$ python3 -q
>>> import numpy as np
>>> import numpy.linalg as la
>>> np.set_printoptions(precision=2, suppress=True, linewidth=140)
>>> rd = lambda a: np.round(a, 2) + 0
>>> X = np.load("out0.npy")
>>> X
array([[ -1.06,  -2.66,   6.43,  -1.55,   3.44,  -6.06,  -1.74,  -8.24,   3.73],
       [  1.76,  -0.12,   5.07,  -5.39,  -0.21,  -1.09,  -0.4 ,  -4.34,  -5.99],
       [  6.84,  -5.75,   5.15,  -3.16,  10.92,  -7.76,  -4.05,  -5.69,   6.57],
       [  1.32,  -1.46,   6.27,  -1.84,   5.79,  -3.18,  -2.56,  -6.45,  -0.44],
       [  1.85,   0.45,   1.5 ,  -1.94,  -3.71,   0.43,   0.62,   2.37,  -3.39],
       [  1.77,   0.08,   6.85,  -4.67,  -3.36,  -5.14,  -3.65,  -1.15,   1.36],
       [  1.12,  -0.71,   3.69,  -4.7 ,   0.56,  -2.38,  -2.92,  -8.92,   2.16],
       [  7.08,   1.02,  -0.05,   0.43,  -1.83,   4.39,  -0.13,   7.85,  -5.83],
       [  0.24,   0.83,  -2.66,  -5.42,  -5.87,   0.84,  -1.07,  -3.62,  -0.68],
       [ -0.08,  -5.65,   3.25,  -0.89,   7.05,  -5.74,  -3.29, -11.26,   5.22],
       [  5.47,   1.4 ,   0.9 ,   0.98,  -2.05,   4.93,   3.79,   9.9 , -10.6 ],
       [ -3.48,  -0.38,   4.19,  -3.31,  -0.14,  -4.25,  -0.84,  -8.32,   0.  ],
       [ -6.36,   2.71,  -8.31,   5.35,   0.72,   3.48,   0.96,  -3.51,   3.82],
       [ -4.94,   8.39, -14.78,   1.54,  -2.35,   9.01,   2.26,   5.58,   1.1 ],
       [ -6.74,  -0.3 ,   2.09,  -0.81,   2.04,  -2.47,   1.88,  -5.12,  -0.86],
       [  4.13,   3.79,  -2.53,  -0.35, -13.2 ,   7.51,  -0.58,  10.87,  -5.43],
       [  5.45,  -2.66,   6.05,  -0.21,   3.88,  -1.64,  -0.69,   2.26,  -2.4 ],
       [ -0.23,  -0.5 ,  -8.68,   5.16,   5.76,   2.97,   0.56,  -0.36,   4.83]])
>>> P = X @ la.solve(X.T @ X, X.T)
>>> np.allclose(P @ P, P)
True
>>> print(rd(np.diag(P)))
[0.36 0.42 0.64 0.52 0.13 0.67 0.7  0.34 0.59 0.56 0.58 0.33 0.59 0.82 0.49 0.64 0.25 0.37]
